% ipython --no-banner

In [1]: import numpy as np

In [2]: np.set_printoptions(precision=1, suppress=True, linewidth=160, sign=" ")

In [3]: rd = lambda a: np.round(a, 1) + 0

In [4]: out = np.array([[3, -2, 3, 1, -3, 3, -4, -3],
   ...:     [2, 1, -1, -1, 3, -4, -2, -5],
   ...:     [0, -1, -1, 3, 2, -4, 5, -1],
   ...:     [1, 3, -2, 0, -3, 1, 4, -3],
   ...:     [5, 3, 4, 2, -1, 3, 4, 3],
   ...:     [-2, 3, 3, 1, 4, 5, 3, 2],
   ...:     [3, 2, 0, 5, -4, -4, -3, 5],
   ...:     [1, 5, -3, 5, 5, -5, -4, -3]])

In [5]: feats = np.triu(out)

In [6]: feats
Out[6]: 
array([[ 3, -2,  3,  1, -3,  3, -4, -3],
       [ 0,  1, -1, -1,  3, -4, -2, -5],
       [ 0,  0, -1,  3,  2, -4,  5, -1],
       [ 0,  0,  0,  0, -3,  1,  4, -3],
       [ 0,  0,  0,  0, -1,  3,  4,  3],
       [ 0,  0,  0,  0,  0,  5,  3,  2],
       [ 0,  0,  0,  0,  0,  0, -3,  5],
       [ 0,  0,  0,  0,  0,  0,  0, -3]])

In [7]: # rows and columns are dependent

In [8]: rk = np.linalg.matrix_rank(feats)

In [9]: print(rk)
7

In [10]: N = np.linalg.svd(feats)[2][rk:].T

In [11]: rd(N[:, 0] / N[np.abs(N[:, 0]).round(6).argmax(), 0])
Out[11]: array([-0.2,  1. ,  0.8,  0.3,  0. ,  0. ,  0. ,  0. ])

In [12]: rd(feats @ N)
Out[12]: 
array([[ 0.],
       [ 0.],
       [ 0.],
       [ 0.],
       [ 0.],
       [ 0.],
       [ 0.],
       [ 0.]])

In [13]: np.linalg.matrix_rank(feats.T @ feats), np.linalg.matrix_rank(feats @ feats.T)
Out[13]: (np.int64(7), np.int64(7))

In [14]: left, s, Vh = np.linalg.svd(feats)

In [15]: rd(s)
Out[15]: array([ 11.2,  10.2,   8.6,   4.2,   2.9,   0.8,   0.4,   0. ])

In [16]: np.argmax(s[:-1] / (s[1:] + 1e-6)) + 1
Out[16]: np.int64(7)

In [17]: out = left[:, :7] @ np.diag(s[:7]) @ Vh[:7]

In [18]: rd(out)
Out[18]: 
array([[ 3., -2.,  3.,  1., -3.,  3., -4., -3.],
       [ 0.,  1., -1., -1.,  3., -4., -2., -5.],
       [ 0.,  0., -1.,  3.,  2., -4.,  5., -1.],
       [ 0.,  0.,  0.,  0., -3.,  1.,  4., -3.],
       [ 0.,  0.,  0.,  0., -1.,  3.,  4.,  3.],
       [ 0.,  0.,  0.,  0.,  0.,  5.,  3.,  2.],
       [ 0.,  0.,  0.,  0.,  0.,  0., -3.,  5.],
       [ 0.,  0.,  0.,  0.,  0.,  0.,  0., -3.]])

In [19]: rd(np.abs(feats - out).max())
Out[19]: np.float64(0.0)

In [20]: print(np.linalg.matrix_rank(feats, rtol=0.05))
6

In [21]: w1 = np.array([[-1, -3, 1, 0, -1],
    ...:     [-1, 0, 0, -2, -3],
    ...:     [2, 2, -3, -1, 0],
    ...:     [0, 3, 3, -3, -3],
    ...:     [3, -1, -1, -1, 1],
    ...:     [1, 1, -2, -2, -2],
    ...:     [1, 1, 1, 0, 0],
    ...:     [1, -3, -2, 0, -2]])

In [22]: c = np.array([2, 1, 0, 2, -1])

In [23]: hid = np.maximum(feats @ w1 + c, 0)

In [24]: hid
Out[24]: 
array([[  0,  12,   0,   0,   0],
       [  0,   2,  13,   9,  20],
       [  6,  10,  25,   0,   2],
       [  0,  18,  11,   3,   0],
       [  9,   0,   0,   0,   0],
       [ 12,   3,   0,   0,   0],
       [  4,   0,   0,   2,   0],
       [  0,  10,   6,   2,   5]])

In [25]: C = np.array([[2, 0], [3, 2], [2, 1], [0, 1], [2, 1]])

In [26]: w1 @ C
Out[26]: 
array([[-11,  -6],
       [ -8,  -5],
       [  4,   0],
       [  9,   3],
       [  3,  -3],
       [ -3,  -4],
       [  7,   3],
       [-15, -10]])

In [27]: (hid @ C).round(6).argmax(axis=1)
Out[27]: array([ 0,  0,  0,  0,  0,  0,  0,  0])

In [28]: np.allclose(feats[:-1].T @ np.linalg.lstsq(feats[:-1].T, feats[-1])[0], feats[-1])
Out[28]: True

In [29]: print(np.abs(np.diag(np.linalg.qr(feats)[1])) > 1e-9)
[ True  True  True False  True  True  True  True]

In [30]: np.unique(feats.round(6), axis=0).shape
Out[30]: (8, 8)

In [31]: left, s, Vh = np.linalg.svd(feats)

In [32]: V = Vh[:(s > 1e-8).sum()]

In [33]: rng = np.random.default_rng(57)

In [34]: x = feats[1] + -2 * feats[6] + rng.integers(2) * np.eye(8)[7]

In [35]: print(x)
[  0.   1.  -1.  -1.   3.  -4.   4. -15.]

In [36]: np.linalg.matrix_rank(np.vstack([feats, x]))
Out[36]: np.int64(7)

In [37]: rd(V.T @ V)
Out[37]: 
array([[ 1. ,  0.1,  0.1,  0. ,  0. ,  0. ,  0. ,  0. ],
       [ 0.1,  0.4, -0.5, -0.2,  0. ,  0. ,  0. ,  0. ],
       [ 0.1, -0.5,  0.7, -0.1,  0. ,  0. ,  0. ,  0. ],
       [ 0. , -0.2, -0.1,  1. ,  0. ,  0. ,  0. ,  0. ],
       [ 0. ,  0. ,  0. ,  0. ,  1. ,  0. ,  0. ,  0. ],
       [ 0. ,  0. ,  0. ,  0. ,  0. ,  1. ,  0. ,  0. ],
       [ 0. ,  0. ,  0. ,  0. ,  0. ,  0. ,  1. ,  0. ],
       [ 0. ,  0. ,  0. ,  0. ,  0. ,  0. ,  0. ,  1. ]])

In [38]: np.allclose(V.T @ V @ x, x)
Out[38]: True
